$ ipython --no-banner

In [1]: import numpy as np

In [2]: np.set_printoptions(precision=2, suppress=True, linewidth=100)

In [3]: rd = lambda a: np.round(a, 2) + 0

In [4]: data = np.loadtxt("out12.csv", delimiter=",")

In [5]: rd(data)
Out[5]: 
array([[ 0.38,  0.07, -0.09,  0.15,  0.01,  0.11, -0.1 ,  0.05,  0.05, -0.19,  0.06,  0.36, -0.08],
       [ 0.07,  0.55,  0.16,  0.06, -0.06,  0.11,  0.09, -0.06,  0.08,  0.17,  0.38,  0.03, -0.07],
       [-0.09,  0.16,  0.18, -0.16,  0.2 ,  0.  , -0.05, -0.05,  0.01,  0.17,  0.1 , -0.03, -0.05],
       [ 0.15,  0.06, -0.16,  0.41, -0.37,  0.03, -0.03,  0.04,  0.03,  0.16, -0.08,  0.13,  0.06],
       [ 0.01, -0.06,  0.2 , -0.37,  0.53,  0.  , -0.19, -0.03, -0.01, -0.02,  0.  ,  0.13, -0.12],
       [ 0.11,  0.11,  0.  ,  0.03,  0.  ,  0.05,  0.01,  0.  ,  0.02, -0.06,  0.09,  0.09, -0.04],
       [-0.1 ,  0.09, -0.05, -0.03, -0.19,  0.01,  0.28, -0.01, -0.01, -0.21,  0.18, -0.25,  0.04],
       [ 0.05, -0.06, -0.05,  0.04, -0.03,  0.  , -0.01,  0.02,  0.  , -0.05, -0.04,  0.04,  0.01],
       [ 0.05,  0.08,  0.01,  0.03, -0.01,  0.02, -0.01,  0.  ,  0.02,  0.02,  0.05,  0.05, -0.02],
       [-0.19,  0.17,  0.17,  0.16, -0.02, -0.06, -0.21, -0.05,  0.02,  0.74, -0.14,  0.  ,  0.03],
       [ 0.06,  0.38,  0.1 , -0.08,  0.  ,  0.09,  0.18, -0.04,  0.05, -0.14,  0.37, -0.04, -0.07],
       [ 0.36,  0.03, -0.03,  0.13,  0.13,  0.09, -0.25,  0.04,  0.05,  0.  , -0.04,  0.43, -0.1 ],
       [-0.08, -0.07, -0.05,  0.06, -0.12, -0.04,  0.04,  0.01, -0.02,  0.03, -0.07, -0.1 ,  0.06]])

In [6]: # symmetric, so the eigenvalues are real

In [7]: [round(float(x), 2) for x in np.linalg.svd(data, compute_uv=False)[:3]]
Out[7]: [1.0, 1.0, 1.0]

In [8]: np.argsort(-np.linalg.norm(data, axis=0).round(6), kind="stable")[:3]
Out[8]: array([9, 1, 4])

In [9]: rd(np.linalg.norm(data, 2) / np.linalg.norm(data))
Out[9]: np.float64(0.5)

In [10]: ev, evecs = np.linalg.eigh(data)

In [11]: rd(ev)
Out[11]: array([0., 0., 0., 0., 0., 0., 0., 0., 0., 1., 1., 1., 1.])

In [12]: np.unique(ev.round(6) + 0, return_counts=True)[1]
Out[12]: array([9, 4])

In [13]: (ev > 1e-8).sum(), (ev < -1e-8).sum()
Out[13]: (np.int64(4), np.int64(0))

In [14]: rng = np.random.default_rng(5095)

In [15]: out = data + rng.integers(-2, 3, (13, 4)) @ rng.integers(-2, 3, (4, 13))

In [16]: rd(out)
Out[16]: 
array([[ 6.38,  2.07,  1.91, -3.85, -9.99, -5.89,  7.9 , -3.95,  2.05,  3.81,  2.06,  0.36,  5.92],
       [-0.93, -6.45,  5.16, -6.94, -0.06,  6.11,  1.09,  7.94,  4.08, -5.83,  6.38, -5.97,  2.93],
       [ 0.91,  1.16,  7.18, -3.16, -5.8 , -2.  ,  0.95, -0.05,  0.01,  0.17, -1.9 , -4.03,  2.95],
       [ 2.15,  0.06, -0.16, -2.59, -7.37,  0.03,  9.97,  2.04, -5.97,  1.16,  2.92,  3.13,  2.06],
       [-0.99, -8.06,  1.2 , -7.37,  0.53,  8.  ,  5.81,  9.97, -0.01, -6.02,  9.  , -1.87,  1.88],
       [-0.89,  3.11, -3.  ,  3.03, -2.  ,  0.05,  5.01,  0.  , -9.98,  1.94, -1.91,  6.09, -3.04],
       [-1.1 ,  0.09,  2.95,  0.97,  3.81, -0.99, -8.72, -2.01,  6.99, -1.21, -2.82, -5.25,  0.04],
       [-0.95,  1.94, -1.05,  4.04,  4.97, -2.  , -8.01, -3.98,  4.  ,  0.95, -4.04, -0.96, -1.99],
       [ 0.05, -1.92, -1.99,  1.03,  6.99,  0.02, -8.01, -2.  , 10.02, -0.98,  1.05, -2.95, -0.02],
       [-0.19,  1.17,  4.17,  0.16, -0.02, -2.06, -5.21, -2.05,  4.02,  0.74, -3.14, -4.  ,  1.03],
       [-3.94, -1.62, -1.9 ,  2.92,  9.  ,  4.09, -7.82,  1.96,  2.05, -3.14, -0.63, -1.04, -4.07],
       [ 4.36,  7.03, -2.03,  4.13, -3.87, -8.91, -0.25, -9.96,  1.05,  7.  , -5.04,  3.43,  0.9 ],
       [ 1.92,  2.93, -6.05,  3.06, -1.12, -3.04,  4.04, -3.99, -3.02,  4.03, -0.07,  5.9 , -0.94]])

In [17]: np.abs(out - data).sum(axis=1)
Out[17]: array([56., 60., 30., 39., 60., 40., 37., 39., 37., 26., 45., 57., 40.])

In [18]: rd(np.linalg.svd(out - data, compute_uv=False))
Out[18]: array([35.89, 34.62, 22.85, 11.98,  0.  ,  0.  ,  0.  ,  0.  ,  0.  ,  0.  ,  0.  ,  0.  ,  0.  ])

In [19]: t = np.radians(45)

In [20]: Rm = np.eye(13)

In [21]: Rm[8, 8] = Rm[3, 3] = np.cos(t)

In [22]: Rm[8, 3], Rm[3, 8] = -np.sin(t), np.sin(t)

In [23]: out = data @ Rm.T

In [24]: np.allclose(np.linalg.norm(data, axis=1), np.linalg.norm(out, axis=1))
Out[24]: True

In [25]: rd(np.abs(out - data).max(axis=0))
Out[25]: array([0. , 0. , 0. , 0.1, 0. , 0. , 0. , 0. , 0.3, 0. , 0. , 0. , 0. ])

In [26]: M = np.loadtxt("a.csv", delimiter=",")

In [27]: M
Out[27]: 
array([[3., 2., 0., 5., 0., 3., 0., 5., 2.],
       [2., 2., 2., 4., 4., 1., 4., 1., 1.],
       [0., 0., 5., 3., 0., 3., 5., 3., 0.],
       [5., 0., 0., 2., 1., 4., 0., 2., 0.],
       [0., 3., 0., 4., 1., 0., 3., 4., 2.],
       [3., 1., 5., 1., 1., 3., 2., 2., 0.],
       [4., 5., 5., 2., 3., 5., 0., 2., 0.],
       [0., 0., 4., 5., 4., 1., 1., 4., 1.],
       [5., 0., 4., 2., 0., 5., 5., 0., 0.],
       [2., 1., 2., 2., 2., 4., 2., 5., 0.]])

In [28]: gram = M.T @ M

In [29]: gram
Out[29]: 
array([[ 92.,  35.,  63.,  58.,  32.,  93.,  43.,  51.,   8.],
       [ 35.,  44.,  36.,  43.,  29.,  40.,  21.,  41.,  12.],
       [ 63.,  36., 115.,  70.,  48.,  89.,  71.,  63.,   6.],
       [ 58.,  43.,  70., 108.,  53.,  72.,  64.,  94.,  27.],
       [ 32.,  29.,  48.,  53.,  48.,  38.,  29.,  44.,  10.],
       [ 93.,  40.,  89.,  72.,  38., 111.,  59.,  73.,   8.],
       [ 43.,  21.,  71.,  64.,  29.,  59.,  84.,  49.,  11.],
       [ 51.,  41.,  63.,  94.,  44.,  73.,  49., 104.,  23.],
       [  8.,  12.,   6.,  27.,  10.,   8.,  11.,  23.,  10.]])

In [30]: rd(np.linalg.eigvalsh(gram)[::-1])
Out[30]: array([490.86,  81.59,  58.96,  35.37,  23.9 ,  16.45,   6.96,   1.82,   0.09])

In [31]: np.allclose(gram, gram.T)
Out[31]: True

In [32]: x = np.array([1, -1, 6, -5, -6, -7, 6, -9, 3])

In [33]: np.einsum("ij,j->i", M, x)
Out[33]: array([-84., -21.,  -3., -57., -41.,  -6., -52., -59.,  14., -70.])

In [34]: (M @ x).argmax()
Out[34]: np.int64(8)

In [35]: M @ np.ones(9)
Out[35]: array([20., 21., 19., 14., 17., 18., 26., 20., 21., 20.])

In [36]: M * x
Out[36]: 
array([[  3.,  -2.,   0., -25.,  -0., -21.,   0., -45.,   6.],
       [  2.,  -2.,  12., -20., -24.,  -7.,  24.,  -9.,   3.],
       [  0.,  -0.,  30., -15.,  -0., -21.,  30., -27.,   0.],
       [  5.,  -0.,   0., -10.,  -6., -28.,   0., -18.,   0.],
       [  0.,  -3.,   0., -20.,  -6.,  -0.,  18., -36.,   6.],
       [  3.,  -1.,  30.,  -5.,  -6., -21.,  12., -18.,   0.],
       [  4.,  -5.,  30., -10., -18., -35.,   0., -18.,   0.],
       [  0.,  -0.,  24., -25., -24.,  -7.,   6., -36.,   3.],
       [  5.,  -0.,  24., -10.,  -0., -35.,  30.,  -0.,   0.],
       [  2.,  -1.,  12., -10., -12., -28.,  12., -45.,   0.]])

In [37]: (M * x).sum(axis=1)
Out[37]: array([-84., -21.,  -3., -57., -41.,  -6., -52., -59.,  14., -70.])

In [38]: t = np.deg2rad(160)

In [39]: X = np.eye(4)

In [40]: X[np.ix_([0, 2], [0, 2])] = [[np.cos(t), -np.sin(t)], [np.sin(t), np.cos(t)]]

In [41]: rd(X)
Out[41]: 
array([[-0.94,  0.  , -0.34,  0.  ],
       [ 0.  ,  1.  ,  0.  ,  0.  ],
       [ 0.34,  0.  , -0.94,  0.  ],
       [ 0.  ,  0.  ,  0.  ,  1.  ]])

In [42]: rd(X - X[0])
Out[42]: 
array([[ 0.  ,  0.  ,  0.  ,  0.  ],
       [ 0.94,  1.  ,  0.34,  0.  ],
       [ 1.28,  0.  , -0.6 ,  0.  ],
       [ 0.94,  0.  ,  0.34,  1.  ]])

In [43]: X[4]
IndexError: index 4 is out of bounds for axis 0 with size 4


In [44]: np.linalg.matrix_rank(X)
Out[44]: np.int64(4)

In [45]: f = np.array([5, 2, 0])

In [46]: np.cross(X[3, :3], X[2, :3])
Out[46]: array([-0.,  0.,  0.])

In [47]: rd(np.correlate(X[3], X[2], "full"))
Out[47]: array([ 0.  ,  0.  ,  0.  ,  0.  , -0.94,  0.  ,  0.34])

In [48]: np.polyval(f, X[3])
Out[48]: array([0., 0., 0., 7.])

In [49]: np.convolve(X[3], f)
Out[49]: array([0., 0., 0., 5., 2., 0.])

In [50]: x = np.array([-1, -3, -3, 0])

In [51]: rhs = X @ x

In [52]: rd(rhs)
Out[52]: array([ 1.97, -3.  ,  2.48,  0.  ])

In [53]: rd(np.linalg.solve(X.T, X[2]))
Out[53]: array([0., 0., 1., 0.])

In [54]: rd(np.linalg.solve(X, rhs + X[:, 0]))
Out[54]: array([ 0., -3., -3.,  0.])

In [55]: rd(np.linalg.solve(X, rhs))
Out[55]: array([-1., -3., -3.,  0.])

In [56]: rd(np.linalg.solve(X, X[:, 1]))
Out[56]: array([0., 1., 0., 0.])

In [57]: rd(np.linalg.solve(X, 3 * rhs))
Out[57]: array([-3., -9., -9.,  0.])

In [58]: x = np.array([3, -2, 1, 2])

In [59]: rd(np.linalg.inv(X))
Out[59]: 
array([[-0.94,  0.  ,  0.34,  0.  ],
       [ 0.  ,  1.  ,  0.  ,  0.  ],
       [-0.34,  0.  , -0.94,  0.  ],
       [ 0.  ,  0.  ,  0.  ,  1.  ]])

In [60]: rd(np.linalg.det(X))
Out[60]: np.float64(1.0)

In [61]: idx = rng.permutation(4)

In [62]: idx
Out[62]: array([2, 0, 3, 1])

In [63]: out = X[idx][:, idx]

In [64]: rd(np.trace(out))
Out[64]: np.float64(0.12)

In [65]: rd(np.diag(out))
Out[65]: array([-0.94, -0.94,  1.  ,  1.  ])

In [66]: np.allclose(out, X)
Out[66]: False

In [67]: feats = np.maximum(np.array([[2, -1],
    ...:     [0, 2],
    ...:     [0, -1],
    ...:     [1, -1],
    ...:     [-2, -2],
    ...:     [0, 2],
    ...:     [1, -1],
    ...:     [0, 0],
    ...:     [0, 1],
    ...:     [2, -2],
    ...:     [-2, -2],
    ...:     [-2, 2],
    ...:     [1, -2],
    ...:     [1, 2],
    ...:     [-2, 1],
    ...:     [-2, -2],
    ...:     [1, 0],
    ...:     [0, -2],
    ...:     [-1, 0],
    ...:     [1, 1],
    ...:     [2, -2],
    ...:     [-1, 2],
    ...:     [-1, -1],
    ...:     [0, 1],
    ...:     [-1, -2],
    ...:     [1, 2],
    ...:     [-1, 1],
    ...:     [-1, 1],
    ...:     [0, 1],
    ...:     [1, 2],
    ...:     [2, -2],
    ...:     [1, -1],
    ...:     [0, -2],
    ...:     [1, -2],
    ...:     [0, 1],
    ...:     [-1, 0],
    ...:     [-2, 2],
    ...:     [-1, 1],
    ...:     [2, 2]]) @ np.array([[1, -2, 3], [-1, -1, 0]]) + np.array([-1, -2, 1]), 0)

In [68]: feats
Out[68]: 
array([[2, 0, 7],
       [0, 0, 1],
       [0, 0, 1],
       [1, 0, 4],
       [0, 4, 0],
       [0, 0, 1],
       [1, 0, 4],
       [0, 0, 1],
       [0, 0, 1],
       [3, 0, 7],
       [0, 4, 0],
       [0, 0, 0],
       [2, 0, 4],
       [0, 0, 4],
       [0, 1, 0],
       [0, 4, 0],
       [0, 0, 4],
       [1, 0, 1],
       [0, 0, 0],
       [0, 0, 4],
       [3, 0, 7],
       [0, 0, 0],
       [0, 1, 0],
       [0, 0, 1],
       [0, 2, 0],
       [0, 0, 4],
       [0, 0, 0],
       [0, 0, 0],
       [0, 0, 1],
       [0, 0, 4],
       [3, 0, 7],
       [1, 0, 4],
       [1, 0, 1],
       [2, 0, 4],
       [0, 0, 1],
       [0, 0, 0],
       [0, 0, 0],
       [0, 0, 0],
       [0, 0, 7]])

In [69]: # rows 1 and 2 are equal

In [70]: idx = feats[:, 0] > np.median(feats[:, 0])

In [71]: f = feats[idx].mean(axis=0) - feats[~idx].mean(axis=0)

In [72]: ((feats - feats.mean(axis=0)) @ f > 0).astype(int)
Out[72]: 
array([1, 0, 0, 1, 0, 0, 1, 0, 0, 1, 0, 0, 1, 1, 0, 0, 1, 0, 0, 1, 1, 0, 0, 0, 0, 1, 0, 0, 0, 1, 1,
       1, 0, 1, 0, 0, 0, 0, 1])

In [73]: idx.astype(int)
Out[73]: 
array([1, 0, 0, 1, 0, 0, 1, 0, 0, 1, 0, 0, 1, 0, 0, 0, 0, 1, 0, 0, 1, 0, 0, 0, 0, 0, 0, 0, 0, 0, 1,
       1, 1, 1, 0, 0, 0, 0, 0])

In [74]: np.argsort(-np.abs(f).round(6), kind="stable")
Out[74]: array([2, 0, 1])

In [75]: rd(f)
Out[75]: array([ 1.82, -0.57,  3.3 ])
